$ python -q
>>> import numpy as np
>>> np.set_printoptions(precision=2, suppress=True, linewidth=100)
>>> def rd(a):
...     return np.round(a, 2) + 0
... 
>>> F = np.loadtxt("mat.csv", delimiter=",")
>>> F
array([[-1.57, -0.36, -0.8 ],
       [ 3.47,  2.04,  1.6 ],
       [-2.78, -1.5 , -1.3 ]])
>>> Uu, s, VT = np.linalg.svd(F, full_matrices=False)
>>> np.abs(Uu[:, 0]).round(6).argmax()
np.int64(1)
>>> (s > 1e-8).sum()
np.int64(2)
>>> rd(s / s[0])
array([1.  , 0.08, 0.  ])
>>> np.allclose(Uu * s @ VT, F)
True
>>> rd(s)
array([5.78, 0.48, 0.  ])
>>> rd(VT @ VT.T)
array([[1., 0., 0.],
       [0., 1., 0.],
       [0., 0., 1.]])
>>> W0 = np.array([[1.0, 0.2, 0.04, 0.01, 0.0, 0.0],
...     [0.2, 1.0, 0.2, 0.04, 0.01, 0.0],
...     [0.04, 0.2, 1.0, 0.2, 0.04, 0.01],
...     [0.01, 0.04, 0.2, 1.0, 0.2, 0.04],
...     [0.0, 0.01, 0.04, 0.2, 1.0, 0.2],
...     [0.0, 0.0, 0.01, 0.04, 0.2, 1.0]])
>>> T = np.stack([W0, -3 * W0, W0[::-1]])
>>> np.linalg.matrix_rank(T)
array([6, 6, 6])
>>> rd(T.sum(axis=0))
array([[-2.  , -0.4 , -0.07,  0.02,  0.2 ,  1.  ],
       [-0.4 , -1.99, -0.36,  0.12,  0.98,  0.2 ],
       [-0.07, -0.36, -1.8 ,  0.6 ,  0.12,  0.02],
       [ 0.02,  0.12,  0.6 , -1.8 , -0.36, -0.07],
       [ 0.2 ,  0.98,  0.12, -0.36, -1.99, -0.4 ],
       [ 1.  ,  0.2 ,  0.02, -0.07, -0.4 , -2.  ]])
>>> rd(np.linalg.norm(T, axis=(1, 2)))
array([2.53, 7.6 , 2.53])
>>> np.linalg.matrix_rank(T.reshape(3, -1))
np.int64(2)
>>> other = W0 / np.linalg.norm(W0, axis=1, keepdims=True)
>>> gram = other @ other.T
>>> rd(gram)
array([[1.  , 0.38, 0.11, 0.03, 0.01, 0.  ],
       [0.38, 1.  , 0.38, 0.11, 0.03, 0.01],
       [0.11, 0.38, 1.  , 0.38, 0.11, 0.03],
       [0.03, 0.11, 0.38, 1.  , 0.38, 0.11],
       [0.01, 0.03, 0.11, 0.38, 1.  , 0.38],
       [0.  , 0.01, 0.03, 0.11, 0.38, 1.  ]])
>>> gram = F.T @ F
>>> rd(gram)
array([[22.23, 11.81, 10.42],
       [11.81,  6.54,  5.5 ],
       [10.42,  5.5 ,  4.89]])
>>> rd(np.trace(gram)), rd((F ** 2).sum())
(np.float64(33.67), np.float64(33.67))
>>> rd(np.diag(gram))
array([22.23,  6.54,  4.89])
>>> rd(np.linalg.eigvalsh(gram)[::-1])
array([33.44,  0.23,  0.  ])
>>> data = np.load("sample13.npy")
>>> data
array([[-0.95,  0.48, -0.34,  2.54,  0.26, -0.42],
       [ 1.19, -1.46, -0.37, -3.5 ,  0.17,  1.15],
       [ 2.18, -1.78,  1.3 , -4.36, -0.58,  0.27],
       [ 0.55, -1.82, -0.1 ,  0.46,  0.9 , -0.35],
       [-2.18,  0.91, -4.09,  0.55,  1.39,  2.76],
       [ 1.21, -4.  ,  0.28, -0.64,  0.24,  0.33]])
>>> Uu, s, VT = np.linalg.svd(data)
>>> vecs = VT[:(s > 1e-8).sum()]
>>> rng = np.random.default_rng(112)
>>> vec = data[4] + 2 * data[3] + rng.integers(2) * np.eye(6)[1]
>>> rd(vec)
array([-1.08, -2.73, -4.29,  1.47,  3.19,  2.06])
>>> rd(np.diag(vecs.T @ vecs))
array([0.3 , 0.95, 0.57, 0.89, 0.76, 0.54])
>>> rd(np.linalg.norm(vec - vecs.T @ vecs @ vec))
np.float64(0.0)
>>> rd(vecs.T @ vecs)
array([[ 0.3 , -0.17,  0.2 , -0.26,  0.15, -0.23],
       [-0.17,  0.95, -0.02, -0.07, -0.01, -0.12],
       [ 0.2 , -0.02,  0.57,  0.  , -0.32, -0.32],
       [-0.26, -0.07,  0.  ,  0.89,  0.  , -0.16],
       [ 0.15, -0.01, -0.32,  0.  ,  0.76, -0.23],
       [-0.23, -0.12, -0.32, -0.16, -0.23,  0.54]])
>>> np.linalg.matrix_rank(np.vstack([data, vec]))
np.int64(4)
>>> Uu, s, VT = np.linalg.svd(data)
>>> rd(s)
array([8.1 , 5.29, 3.89, 0.75, 0.  , 0.  ])
>>> np.argmax(s[:-1] / (s[1:] + 1e-6)) + 1
np.int64(4)
>>> other = Uu[:, :4] @ np.diag(s[:4]) @ VT[:4]
>>> np.linalg.matrix_rank(data, rtol=0.05)
np.int64(4)
>>> rd(np.abs(data - other).max())
np.float64(0.0)
>>> rd(other)
array([[-0.95,  0.48, -0.34,  2.54,  0.26, -0.42],
       [ 1.19, -1.46, -0.37, -3.5 ,  0.17,  1.15],
       [ 2.18, -1.78,  1.3 , -4.36, -0.58,  0.27],
       [ 0.55, -1.82, -0.1 ,  0.46,  0.9 , -0.35],
       [-2.18,  0.91, -4.09,  0.55,  1.39,  2.76],
       [ 1.21, -4.  ,  0.28, -0.64,  0.24,  0.33]])
>>> rd(np.linalg.norm(data - other, 2)), rd(s[4])
(np.float64(0.0), np.float64(0.0))
>>> np.unravel_index(np.abs(data).argmax(), data.shape)
(np.int64(2), np.int64(3))
>>> rd(np.linalg.svd(data, compute_uv=False))
array([8.1 , 5.29, 3.89, 0.75, 0.  , 0.  ])
>>> np.linalg.rank(data)
Traceback (most recent call last):
  File "<python-input-47>", line 1, in <module>
    np.linalg.rank(data)
    ^^^^^^^^^^^^^^
AttributeError: module 'numpy.linalg' has no attribute 'rank'
>>> rd(np.linalg.norm(data))
np.float64(10.46)
>>> np.zeros(6, 6)
Traceback (most recent call last):
  File "<python-input-49>", line 1, in <module>
    np.zeros(6, 6)
    ~~~~~~~~^^^^^^
TypeError: Cannot interpret '6' as a data type
>>> rd(data.sum(axis=0))
array([ 2.  , -7.67, -3.32, -4.95,  2.38,  3.74])
>>> data[:, 6]
Traceback (most recent call last):
  File "<python-input-51>", line 1, in <module>
    data[:, 6]
    ~~~~^^^^^^
IndexError: index 6 is out of bounds for axis 1 with size 6
>>> np.count_nonzero(data)
np.int64(36)
>>> data.shape
(6, 6)
>>> J = np.load("dump.npy")
>>> rd(J)
array([[ 2.69,  0.71,  3.74,  1.82],
       [-2.93,  1.06,  0.19, -3.91],
       [-2.96, -0.39, -3.21, -2.41],
       [-3.14, -0.03, -2.52, -2.97],
       [-2.58,  1.36,  1.16, -3.89],
       [-1.52,  1.76,  2.93, -3.31],
       [ 0.59, -1.85, -3.86,  2.51],
       [ 1.8 , -1.7 , -2.56,  3.51],
       [ 2.72, -1.25, -0.81,  3.92],
       [-3.2 ,  0.49, -1.33, -3.57],
       [ 0.3 ,  1.78,  4.38, -1.6 ],
       [ 0.89,  1.65,  4.55, -0.89],
       [ 1.34, -1.8 , -3.15,  3.17],
       [ 3.13, -0.74,  0.71,  3.76],
       [-3.19,  0.56, -1.17, -3.63],
       [-0.56, -1.73, -4.47,  1.29],
       [-1.87, -1.28, -4.44, -0.44],
       [-1.28, -1.53, -4.57,  0.4 ],
       [ 1.38, -1.79, -3.11,  3.2 ],
       [ 3.19, -0.15,  2.13,  3.2 ],
       [ 1.46, -1.77, -3.  ,  3.27],
       [ 2.86,  0.52,  3.44,  2.18],
       [ 0.64, -1.85, -3.82,  2.56],
       [ 2.31, -1.51, -1.73,  3.79]])
>>> rd(np.trace(np.linalg.pinv(F) @ F))
np.float64(2.0)
>>> np.linalg.lstsq(F[:-1].T, F[-1])[2]
np.int32(2)
>>> np.unique(F.round(6), axis=0).shape
(3, 3)
>>> np.abs(np.diag(np.linalg.qr(J)[1])) > 1e-9
array([ True,  True, False, False])
>>> np.allclose(J[:-1].T @ np.linalg.lstsq(J[:-1].T, J[-1])[0], J[-1])
True
>>> np.linalg.lstsq(J[:-1].T, J[-1])[2]
np.int32(2)
>>> try:
...     np.linalg.inv(J)
... except np.linalg.LinAlgError as e:
...     print(repr(e))
... 
LinAlgError('Last 2 dimensions of the array must be square')
>>> M = 0.9 ** np.abs(np.subtract.outer(np.arange(3), np.arange(3)))
>>> M
array([[1.  , 0.9 , 0.81],
       [0.9 , 1.  , 0.9 ],
       [0.81, 0.9 , 1.  ]])
>>> Uu, s = np.linalg.svd(M)
Traceback (most recent call last):
  File "<python-input-65>", line 1, in <module>
    Uu, s = np.linalg.svd(M)
    ^^^^^
ValueError: too many values to unpack (expected 2)
>>> Uu, s, VT = np.linalg.svd(M, full_matrices=False)
>>> rd(np.abs(VT[0]))
array([0.57, 0.59, 0.57])
>>> rd(Uu.T @ M @ VT.T)
array([[2.74, 0.  , 0.  ],
       [0.  , 0.19, 0.  ],
       [0.  , 0.  , 0.07]])
>>> np.abs(Uu[:, 0]).round(6).argmax()
np.int64(1)
>>> Uu.shape, s.shape, VT.shape
((3, 3), (3,), (3, 3))
>>> (s > 1e-8).sum()
np.int64(3)
>>> np.allclose(Uu * s @ VT, M)
True
>>> rd(Uu.T @ Uu)
array([[1., 0., 0.],
       [0., 1., 0.],
       [0., 0., 1.]])
>>> rd(np.sqrt((s ** 2).sum())), rd(np.linalg.norm(M))
(np.float64(2.75), np.float64(2.75))
>>> rd(s / s[0])
array([1.  , 0.07, 0.03])
>>> rd(VT @ VT.T)
array([[1., 0., 0.],
       [0., 1., 0.],
       [0., 0., 1.]])
>>> mat = np.load("data.npy")
>>> mat
array([[-4, -5],
       [-5,  0]])
>>> w, vecs = np.linalg.eigh(mat)
>>> rd(vecs @ np.diag(w) @ vecs.T)
array([[-4., -5.],
       [-5.,  0.]])
>>> np.unique(w.round(6) + 0, return_counts=True)[1]
array([1, 1])
>>> np.abs(vecs[:, -1]).round(6).argmax()
np.int64(1)
>>> rd(np.linalg.eigvalsh(mat + 5 * np.eye(2)))
array([-2.39,  8.39])
>>> w, vecs = np.linalg.eigh(mat)
>>> vec = np.array([9, -5])
>>> (np.sign(vecs[:, -1].round(6)) == np.sign(vecs[0, -1].round(6))).astype(int)
array([1, 0])
>>> rd(vecs * np.abs(w) @ vecs.T)
array([[6.13, 1.86],
       [1.86, 4.64]])
>>> vec @ mat @ vec
np.int64(126)
>>> rd(vecs * np.maximum(w, 0) @ vecs.T)
array([[ 1.06, -1.57],
       [-1.57,  2.32]])
>>> Q, vecs = np.linalg.qr(mat[:, :1])[0], np.linalg.qr(mat[:, 1:])[0]
>>> s = np.linalg.svd(Q.T @ vecs, compute_uv=False)
>>> (s > 0.9).sum()
np.int64(0)
>>> rd(np.degrees(np.arccos(s.clip(0, 1))))
array([51.34])
>>> rd(np.linalg.norm(Q @ Q.T - vecs @ vecs.T, 2))
np.float64(0.78)
>>> rd(s)
array([0.62])
>>> [round(float(np.linalg.det(mat[:i, :i])), 2) + 0 for i in range(1, 3)]
[-4.0, -25.0]
>>> rd(np.linalg.det(mat[::-1]))
np.float64(25.0)
>>> np.einsum("ii->", mat)
np.int64(-4)
>>> rd(np.linalg.eigvals(mat).sum().real)
np.float64(-4.0)
>>> rd(np.linalg.eigvals(mat))
array([-7.39,  3.39])
>>> rd(np.linalg.det(2 * mat)), rd(np.linalg.det(mat))
(np.float64(-100.0), np.float64(-25.0))
>>> rd(np.linalg.det(mat.T))
np.float64(-25.0)
>>> np.einsum("ij,ji->", mat, mat)
np.int64(66)
>>> f = np.array([-4, -6, 7, 7, -3, -7])
>>> r1 = np.array([3, 2, 3, -2, -1])
>>> m1 = np.outer(f, r1)
>>> m1
array([[-12,  -8, -12,   8,   4],
       [-18, -12, -18,  12,   6],
       [ 21,  14,  21, -14,  -7],
       [ 21,  14,  21, -14,  -7],
       [ -9,  -6,  -9,   6,   3],
       [-21, -14, -21,  14,   7]])
>>> r = np.linalg.matrix_rank(F)
>>> r
np.int64(2)
>>> ns = np.linalg.svd(F)[2][r:].T
>>> np.linalg.matrix_rank(F.T @ F), np.linalg.matrix_rank(F @ F.T)
(np.int64(2), np.int64(2))
>>> [int(np.linalg.matrix_rank(np.delete(F, i, axis=0))) for i in range(3)]
[2, 2, 2]
>>> np.allclose(F @ ns, 0)
True
>>> arr = np.array([[0, 0, 0, 1, 0],
...     [0, 0, 1, 0, 0],
...     [0, 0, 0, 0, 1],
...     [1, 0, 0, 0, 0],
...     [0, 1, 0, 0, 0]])
>>> arr - arr[0]
array([[ 0,  0,  0,  0,  0],
       [ 0,  0,  1, -1,  0],
       [ 0,  0,  0, -1,  1],
       [ 1,  0,  0, -1,  0],
       [ 0,  1,  0, -1,  0]])
>>> np.count_nonzero(arr)
np.int64(5)
>>> arr[5]
Traceback (most recent call last):
  File "<python-input-117>", line 1, in <module>
    arr[5]
    ~~~^^^
IndexError: index 5 is out of bounds for axis 0 with size 5
>>> np.linalg.matrix_rank(arr)
np.int64(5)
>>> arr.shape
(5, 5)
>>> arr.sum(axis=0)
array([1, 1, 1, 1, 1])
>>> np.linalg.rank(arr)
Traceback (most recent call last):
  File "<python-input-121>", line 1, in <module>
    np.linalg.rank(arr)
    ^^^^^^^^^^^^^^
AttributeError: module 'numpy.linalg' has no attribute 'rank'
>>> Q, R = np.linalg.qr(arr)
>>> np.allclose(R.T @ R, arr.T @ arr)
True
>>> np.trace(Q @ Q.T)
np.float64(5.0)
>>> Q
array([[ 0.,  0.,  0., -1.,  0.],
       [-0.,  0., -1.,  0.,  0.],
       [-0., -0.,  0.,  0.,  1.],
       [-1., -0., -0.,  0.,  0.],
       [-0., -1.,  0., -0.,  0.]])
>>> R
array([[-1.,  0.,  0.,  0.,  0.],
       [ 0., -1.,  0.,  0.,  0.],
       [ 0.,  0., -1.,  0.,  0.],
       [ 0.,  0.,  0., -1.,  0.],
       [ 0.,  0.,  0.,  0.,  1.]])
>>> Q.T @ Q
array([[1., 0., 0., 0., 0.],
       [0., 1., 0., 0., 0.],
       [0., 0., 1., 0., 0.],
       [0., 0., 0., 1., 0.],
       [0., 0., 0., 0., 1.]])
